$ python3 -q
>>> import numpy as np
>>> from numpy import linalg as LA
>>> np.set_printoptions(suppress=True, linewidth=160)
>>> r0 = np.array([-1, 2, 1, 0, 0])
>>> feats = np.array([np.roll(r0, i) for i in range(5)])
>>> feats
array([[-1,  2,  1,  0,  0],
       [ 0, -1,  2,  1,  0],
       [ 0,  0, -1,  2,  1],
       [ 1,  0,  0, -1,  2],
       [ 2,  1,  0,  0, -1]])
>>> rng = np.random.default_rng(285)
>>> labels = rng.permutation(5)
>>> Y = feats[:, labels] * rng.choice([-1, 1], 5)
>>> Y
array([[-1,  0,  0, -2, -1],
       [-2,  1,  0,  1,  0],
       [ 1,  2, -1,  0,  0],
       [ 0, -1, -2,  0,  1],
       [ 0,  0,  1, -1,  2]])
>>> left, _, Vh = LA.svd(feats.T @ Y)
>>> print(np.round(left @ Vh, 3) + 0)
[[ 0.  0.  0.  0.  1.]
 [ 0.  0.  0. -1.  0.]
 [-1.  0.  0.  0.  0.]
 [ 0.  1.  0.  0.  0.]
 [ 0.  0. -1.  0.  0.]]
>>> x = np.array([-2, 0, -2, 0, 1])
>>> Y * x
array([[ 2,  0,  0,  0, -1],
       [ 4,  0,  0,  0,  0],
       [-2,  0,  2,  0,  0],
       [ 0,  0,  4,  0,  1],
       [ 0,  0, -2,  0,  2]])
>>> Y @ (2 * x)
array([ 2,  8,  0, 10,  0])
>>> (Y @ x).argmax()
np.int64(3)
>>> Y = np.array([[-2, -2], [1, 1]])
>>> basis = np.kron(Y, feats)
>>> np.round(LA.norm(basis, 2), 3), np.round(LA.norm(Y, 2) * LA.norm(feats, 2), 3)
(np.float64(8.728), np.float64(8.728))
>>> basis
array([[ 2, -4, -2,  0,  0,  2, -4, -2,  0,  0],
       [ 0,  2, -4, -2,  0,  0,  2, -4, -2,  0],
       [ 0,  0,  2, -4, -2,  0,  0,  2, -4, -2],
       [-2,  0,  0,  2, -4, -2,  0,  0,  2, -4],
       [-4, -2,  0,  0,  2, -4, -2,  0,  0,  2],
       [-1,  2,  1,  0,  0, -1,  2,  1,  0,  0],
       [ 0, -1,  2,  1,  0,  0, -1,  2,  1,  0],
       [ 0,  0, -1,  2,  1,  0,  0, -1,  2,  1],
       [ 1,  0,  0, -1,  2,  1,  0,  0, -1,  2],
       [ 2,  1,  0,  0, -1,  2,  1,  0,  0, -1]])
>>> LA.matrix_rank(basis)
np.int64(5)
